% python3 -q
>>> import numpy as np
>>> np.set_printoptions(suppress=True, linewidth=200)
>>> F = np.array([[2, 0, -1], [2, -1, 2], [2, -2, 2]])
>>> F[:, 0] = 2 * F[:, 2]
>>> F
array([[-2,  0, -1],
       [ 4, -1,  2],
       [ 4, -2,  2]])
>>> # null space of dimension 1
>>> proj = np.triu(np.array([[0, -1, 2], [2, 2, 1], [-1, 1, -1]]), 1) + np.eye(3)
>>> Y = proj @ F @ np.linalg.inv(proj)
>>> np.round(np.poly(Y), 2) + 0
array([1., 1., 4., 0.])
>>> print(proj @ F - F @ proj)
[[ 4. -5.  6.]
 [ 4.  2. -5.]
 [ 0.  4. -6.]]
>>> print(np.einsum("ii->", F))
-1
>>> np.round(np.poly(F), 2) + 0
array([1., 1., 4., 0.])
>>> print(np.round(F @ np.linalg.pinv(F) @ F, 2) + 0)
[[-2.  0. -1.]
 [ 4. -1.  2.]
 [ 4. -2.  2.]]
>>> np.round(np.trace(np.linalg.pinv(F) @ F), 2)
np.float64(2.0)
>>> np.unique(F.round(6), axis=0).shape
(3, 3)
>>> np.linalg.lstsq(F[:-1].T, F[-1])[2]
np.int32(2)
>>> try:
...     np.linalg.inv(F)
... except np.linalg.LinAlgError as e:
...     print(repr(e))
... 
LinAlgError('Singular matrix')
>>> U, s, Vt = np.linalg.svd(F)
>>> vecs = Vt[:(s > 1e-8).sum()]
>>> rng = np.random.default_rng(244746)
>>> x = F[0] + -3 * F[1] + rng.integers(2) * np.eye(3)[1]
>>> x
array([-14.,   3.,  -7.])
>>> np.round(np.diag(vecs.T @ vecs), 2)
array([0.8, 1. , 0.2])
>>> round(np.linalg.norm(x - vecs.T @ vecs @ x), 2)
np.float64(0.0)
>>> np.round(vecs.T @ vecs, 2) + 0
array([[0.8, 0. , 0.4],
       [0. , 1. , 0. ],
       [0.4, 0. , 0.2]])
>>> print(np.linalg.matrix_rank(np.vstack([F, x])))
2
>>> print(np.allclose(vecs.T @ vecs @ x, x))
True
>>> X = np.loadtxt("test6.csv", delimiter=",")
>>> print(X)
[[ 1.5  -6.6   2.2 ]
 [-0.4  -1.21  0.4 ]
 [ 0.9   2.72 -0.9 ]
 [ 0.9   3.59 -1.2 ]
 [-0.4   0.61 -0.2 ]
 [-0.4   2.73 -0.9 ]
 [-1.2   2.68 -0.9 ]
 [-0.6  -2.4   0.8 ]
 [-1.8   2.08 -0.7 ]
 [-0.7  -2.38  0.8 ]
 [ 2.   -0.59  0.2 ]
 [-0.7  -4.8   1.6 ]
 [ 1.   -2.71  0.9 ]
 [-0.1  -3.28  1.1 ]
 [ 0.6  -1.48  0.5 ]
 [-1.4   1.79 -0.6 ]
 [ 0.   -3.29  1.1 ]
 [-0.5   4.8  -1.6 ]
 [-1.    2.7  -0.9 ]
 [-0.5   2.72 -0.9 ]]
>>> idx = X[:, 1] > np.median(X[:, 1])
>>> u = X[idx].mean(axis=0) - X[~idx].mean(axis=0)
>>> np.argsort(-np.abs(u).round(6), kind="stable")
array([1, 2, 0])
>>> print(u.round(2))
[-0.8   5.52 -1.84]
>>> arr = np.array([[2, -1, 2],
...     [0, 0, 0],
...     [-1, -3, 0],
...     [-3, -2, -2],
...     [0, 0, 0],
...     [0, 0, 0],
...     [2, -1, 2],
...     [-1, -3, 0],
...     [2, -1, 2],
...     [2, -1, 2],
...     [0, 0, 0],
...     [2, -1, 2]])
>>> print(arr)
[[ 2 -1  2]
 [ 0  0  0]
 [-1 -3  0]
 [-3 -2 -2]
 [ 0  0  0]
 [ 0  0  0]
 [ 2 -1  2]
 [-1 -3  0]
 [ 2 -1  2]
 [ 2 -1  2]
 [ 0  0  0]
 [ 2 -1  2]]
>>> idx = arr[:, 0] > np.median(arr[:, 0])
>>> u = arr[idx].mean(axis=0) - arr[~idx].mean(axis=0)
>>> idx.astype(int)
array([1, 0, 0, 0, 0, 0, 1, 0, 1, 1, 0, 1])
